% ipython --no-banner

In [1]: import numpy as np

In [2]: np.set_printoptions(suppress=True, linewidth=160)

In [3]: rd = lambda a: np.round(a, 3) + 0

In [4]: E = np.array([[50, 12, 11], [12, 8, -6], [11, -6, 17]])

In [5]: rd(E @ np.linalg.pinv(E) @ E)
Out[5]: 
array([[50., 12., 11.],
       [12.,  8., -6.],
       [11., -6., 17.]])

In [6]: np.abs(np.diag(np.linalg.qr(E)[1])) > 1e-9
Out[6]: array([ True,  True, False])

In [7]: np.unique(E.round(6), axis=0).shape
Out[7]: (3, 3)

In [8]: left, s, Vt = np.linalg.svd(E)

In [9]: rd(s)
Out[9]: array([55.423, 19.577,  0.   ])

In [10]: np.argmax(s[:-1] / (s[1:] + 1e-6)) + 1
Out[10]: np.int64(2)

In [11]: Y = left[:, :2] @ np.diag(s[:2]) @ Vt[:2]

In [12]: np.linalg.matrix_rank(E, rtol=0.05)
Out[12]: np.int64(2)

In [13]: rd(np.linalg.norm(E - Y) / np.linalg.norm(E))
Out[13]: np.float64(0.0)

In [14]: rd(np.abs(E - Y).max())
Out[14]: np.float64(0.0)

In [15]: np.linalg.matrix_rank(Y)
Out[15]: np.int64(2)

In [16]: np.einsum("ii->", E)
Out[16]: np.int64(75)

In [17]: rd(np.linalg.eigvals(E).sum().real)
Out[17]: np.float64(75.0)

In [18]: rd(np.linalg.eigvals(E))
Out[18]: array([55.423,  0.   , 19.577])

In [19]: left, s, Vt = np.linalg.svd(E)

In [20]: V = Vt[:(s > 1e-8).sum()]

In [21]: rng = np.random.default_rng(89168)

In [22]: vec = E[1] + 5 * E[0] + rng.integers(2) * np.eye(3)[1]

In [23]: vec
Out[23]: array([262.,  69.,  49.])

In [24]: rd(np.linalg.norm(vec - V.T @ V @ vec))
Out[24]: np.float64(0.82)

In [25]: mat = np.array([[-0.4, -1.4, -1.1],
    ...:     [-0.2, 0.4, 0.0],
    ...:     [-0.3, 0.4, -0.4],
    ...:     [-0.3, -1.3, 0.7],
    ...:     [0.2, -1.1, -1.0],
    ...:     [0.9, 2.0, 0.0],
    ...:     [0.0, 0.1, 0.6],
    ...:     [-0.8, 0.4, 0.3],
    ...:     [1.6, -1.3, -0.1],
    ...:     [-2.6, 0.6, 0.6],
    ...:     [0.9, -1.0, -1.6],
    ...:     [0.5, -1.4, 1.0],
    ...:     [0.6, 0.4, -1.9],
    ...:     [0.4, -0.6, 1.1],
    ...:     [2.0, -0.3, 0.5],
    ...:     [-0.2, -1.3, -1.3],
    ...:     [1.2, 0.7, 0.1],
    ...:     [-0.1, 0.3, 0.4],
    ...:     [0.2, 1.4, 1.9],
    ...:     [0.3, -0.7, -0.4],
    ...:     [-1.0, -0.9, 0.0],
    ...:     [2.2, 0.7, -0.4],
    ...:     [-0.2, -1.7, 0.5],
    ...:     [-0.5, 0.7, 2.7]])

In [26]: mat[:, 0] = -2 * mat[:, 1] + 0.05 * rng.normal(size=24)

In [27]: rd(mat)
Out[27]: 
array([[ 2.734, -1.4  , -1.1  ],
       [-0.812,  0.4  ,  0.   ],
       [-0.759,  0.4  , -0.4  ],
       [ 2.58 , -1.3  ,  0.7  ],
       [ 2.278, -1.1  , -1.   ],
       [-3.931,  2.   ,  0.   ],
       [-0.09 ,  0.1  ,  0.6  ],
       [-0.756,  0.4  ,  0.3  ],
       [ 2.567, -1.3  , -0.1  ],
       [-1.161,  0.6  ,  0.6  ],
       [ 2.066, -1.   , -1.6  ],
       [ 2.821, -1.4  ,  1.   ],
       [-0.792,  0.4  , -1.9  ],
       [ 1.214, -0.6  ,  1.1  ],
       [ 0.645, -0.3  ,  0.5  ],
       [ 2.623, -1.3  , -1.3  ],
       [-1.293,  0.7  ,  0.1  ],
       [-0.657,  0.3  ,  0.4  ],
       [-2.837,  1.4  ,  1.9  ],
       [ 1.352, -0.7  , -0.4  ],
       [ 1.878, -0.9  ,  0.   ],
       [-1.459,  0.7  , -0.4  ],
       [ 3.396, -1.7  ,  0.5  ],
       [-1.408,  0.7  ,  2.7  ]])

In [28]: Y = mat + rng.integers(-2, 3, (24, 2)) @ rng.integers(-2, 3, (2, 3))

In [29]: rd(Y)
Out[29]: 
array([[ 4.734, -2.4  ,  0.9  ],
       [-1.812, -3.6  ,  2.   ],
       [ 3.241, -1.6  ,  3.6  ],
       [ 5.58 , -1.3  ,  2.7  ],
       [ 0.278, -3.1  , -1.   ],
       [-1.931,  1.   ,  2.   ],
       [-0.09 ,  6.1  , -3.4  ],
       [-0.756,  3.4  , -1.7  ],
       [ 0.567, -3.3  , -0.1  ],
       [-0.161,  1.6  ,  0.6  ],
       [ 2.066, -4.   ,  0.4  ],
       [ 1.821,  3.6  , -3.   ],
       [ 0.208, -1.6  ,  0.1  ],
       [-1.786, -0.6  , -0.9  ],
       [-1.355, -2.3  ,  0.5  ],
       [ 4.623, -2.3  ,  0.7  ],
       [-4.293,  0.7  , -1.9  ],
       [-0.657,  0.3  ,  0.4  ],
       [-0.837,  3.4  ,  1.9  ],
       [ 3.352, -1.7  ,  1.6  ],
       [ 3.878, -4.9  ,  4.   ],
       [-1.459,  3.7  , -2.4  ],
       [ 5.396, -5.7  ,  4.5  ],
       [-3.408, -1.3  ,  2.7  ]])

In [30]: rd(np.linalg.svd(Y - mat, compute_uv=False))
Out[30]: array([16.989,  9.968,  0.   ])

In [31]: rd(Y - mat)
Out[31]: 
array([[ 2., -1.,  2.],
       [-1., -4.,  2.],
       [ 4., -2.,  4.],
       [ 3.,  0.,  2.],
       [-2., -2.,  0.],
       [ 2., -1.,  2.],
       [ 0.,  6., -4.],
       [ 0.,  3., -2.],
       [-2., -2.,  0.],
       [ 1.,  1.,  0.],
       [ 0., -3.,  2.],
       [-1.,  5., -4.],
       [ 1., -2.,  2.],
       [-3.,  0., -2.],
       [-2., -2.,  0.],
       [ 2., -1.,  2.],
       [-3.,  0., -2.],
       [ 0.,  0.,  0.],
       [ 2.,  2.,  0.],
       [ 2., -1.,  2.],
       [ 2., -4.,  4.],
       [ 0.,  3., -2.],
       [ 2., -4.,  4.],
       [-2., -2.,  0.]])

In [32]: np.linalg.matrix_rank(Y - mat, tol=1e-8)
Out[32]: np.int64(2)

In [33]: rd(np.abs(Y - mat).sum(axis=1))
Out[33]: array([ 5.,  7., 10.,  5.,  4.,  5., 10.,  5.,  4.,  2.,  5., 10.,  5.,  5.,  4.,  5.,  5.,  0.,  4.,  5., 10.,  5., 10.,  4.])
